$ python -q
>>> import numpy as np
>>> import numpy.linalg as la
>>> np.set_printoptions(precision=2, suppress=True, linewidth=160)
>>> X = np.abs(np.array([[2, -2, -2, 3, 0],
...     [2, -1, 3, 2, -1],
...     [-2, -2, 1, -3, -2],
...     [-1, -2, -3, 0, 1],
...     [-3, 3, 2, -3, 3]])) + np.eye(5)
>>> X = X / X.sum(axis=1, keepdims=True)
>>> print(X)
[[0.3  0.2  0.2  0.3  0.  ]
 [0.2  0.2  0.3  0.2  0.1 ]
 [0.18 0.18 0.18 0.27 0.18]
 [0.12 0.25 0.38 0.12 0.12]
 [0.2  0.2  0.13 0.2  0.27]]
>>> ang = np.radians(30)
>>> Rm = np.eye(5)
>>> Rm[0, 0] = Rm[2, 2] = np.cos(ang)
>>> Rm[0, 2], Rm[2, 0] = -np.sin(ang), np.sin(ang)
>>> Rm
array([[ 0.87,  0.  , -0.5 ,  0.  ,  0.  ],
       [ 0.  ,  1.  ,  0.  ,  0.  ,  0.  ],
       [ 0.5 ,  0.  ,  0.87,  0.  ,  0.  ],
       [ 0.  ,  0.  ,  0.  ,  1.  ,  0.  ],
       [ 0.  ,  0.  ,  0.  ,  0.  ,  1.  ]])
>>> M2 = X @ Rm.T
>>> M2
array([[ 0.16,  0.2 ,  0.32,  0.3 ,  0.  ],
       [ 0.02,  0.2 ,  0.36,  0.2 ,  0.1 ],
       [ 0.07,  0.18,  0.25,  0.27,  0.18],
       [-0.08,  0.25,  0.39,  0.12,  0.12],
       [ 0.11,  0.2 ,  0.22,  0.2 ,  0.27]])
>>> round(float(la.det(Rm)), 2), round(float(np.trace(Rm)), 2)
(1.0, 4.73)
>>> la.svd(X, compute_uv=False), la.svd(M2, compute_uv=False)
(array([1.02, 0.24, 0.22, 0.06, 0.02]), array([1.02, 0.24, 0.22, 0.06, 0.02]))
>>> np.abs(M2 - X).max(axis=0)
array([0.2 , 0.  , 0.12, 0.  , 0.  ])
>>> m1 = np.load("mat.npy")
>>> m1
array([[ 3,  1,  0,  2,  3,  0],
       [ 3,  3,  3,  0,  0,  3],
       [ 2,  1,  0,  3,  1,  3],
       [18, 16, 15,  2,  3, 15]])
>>> x0 = np.array([4, -1, 3, -3, -4, 3])
>>> h1 = np.maximum(m1 @ x0, 0)
>>> print(np.maximum(m1 @ (3 * x0), 0))
[  0  81   9 384]
>>> print(m1 * (h1 > 1e-9)[:, None])
[[ 0  0  0  0  0  0]
 [ 3  3  3  0  0  3]
 [ 2  1  0  3  1  3]
 [18 16 15  2  3 15]]
